$ python3 -q
>>> import numpy as np
>>> np.set_printoptions(precision=3, suppress=True, linewidth=200, sign=" ")
>>> X = np.load("run15.npy")
>>> X
array([[-4.323,  0.154,  1.305,  0.783,  0.077, -1.031, -1.703],
       [-1.729, -0.531, -1.882,  2.123, -0.362,  0.317,  3.667],
       [ 1.038, -1.419, -2.236,  2.741, -1.246, -1.344, -2.457],
       [ 0.173,  2.363, -1.53 , -0.818,  1.342, -3.775,  0.571],
       [ 0.173, -2.376,  1.495, -1.394, -2.663, -2.539,  1.268],
       [ 1.383,  1.925,  3.005,  3.013, -0.523, -0.677,  0.735],
       [-0.519,  2.783, -1.075, -0.82 , -3.76 ,  0.939, -0.37 ]])
>>> def softmax(z):
...     e = np.exp(z - z.max(axis=-1, keepdims=True))
...     return e / e.sum(axis=-1, keepdims=True)
... 
>>> softmax(X).sum(axis=1)
array([ 1.,  1.,  1.,  1.,  1.,  1.,  1.])
>>> att = X @ X.T / np.sqrt(7)
>>> np.round(softmax(att + np.triu(np.full(att.shape, -np.inf), 1)), 3) + 0
array([[ 1.,  0.,  0.,  0.,  0.,  0.,  0.],
       [ 0.,  1.,  0.,  0.,  0.,  0.,  0.],
       [ 0.,  0.,  1.,  0.,  0.,  0.,  0.],
       [ 0.,  0.,  0.,  1.,  0.,  0.,  0.],
       [ 0.,  0.,  0.,  0.,  1.,  0.,  0.],
       [ 0.,  0.,  0.,  0.,  0.,  1.,  0.],
       [ 0.,  0.,  0.,  0.,  0.,  0.,  1.]])
>>> np.round(softmax(att), 3) + 0
array([[ 1.,  0.,  0.,  0.,  0.,  0.,  0.],
       [ 0.,  1.,  0.,  0.,  0.,  0.,  0.],
       [ 0.,  0.,  1.,  0.,  0.,  0.,  0.],
       [ 0.,  0.,  0.,  1.,  0.,  0.,  0.],
       [ 0.,  0.,  0.,  0.,  1.,  0.,  0.],
       [ 0.,  0.,  0.,  0.,  0.,  1.,  0.],
       [ 0.,  0.,  0.,  0.,  0.,  0.,  1.]])
>>> softmax(att)[1] @ X
array([-1.729, -0.53 , -1.881,  2.122, -0.362,  0.316,  3.665])
>>> r0 = np.array([-1, 2, 1, -1, 2, 1, -2])
>>> A2 = X + np.outer(r0, np.eye(7)[0])
>>> A2
array([[-5.323,  0.154,  1.305,  0.783,  0.077, -1.031, -1.703],
       [ 0.271, -0.531, -1.882,  2.123, -0.362,  0.317,  3.667],
       [ 2.038, -1.419, -2.236,  2.741, -1.246, -1.344, -2.457],
       [-0.827,  2.363, -1.53 , -0.818,  1.342, -3.775,  0.571],
       [ 2.173, -2.376,  1.495, -1.394, -2.663, -2.539,  1.268],
       [ 2.383,  1.925,  3.005,  3.013, -0.523, -0.677,  0.735],
       [-2.519,  2.783, -1.075, -0.82 , -3.76 ,  0.939, -0.37 ]])
>>> np.linalg.matrix_rank(A2 - X)
np.int64(1)
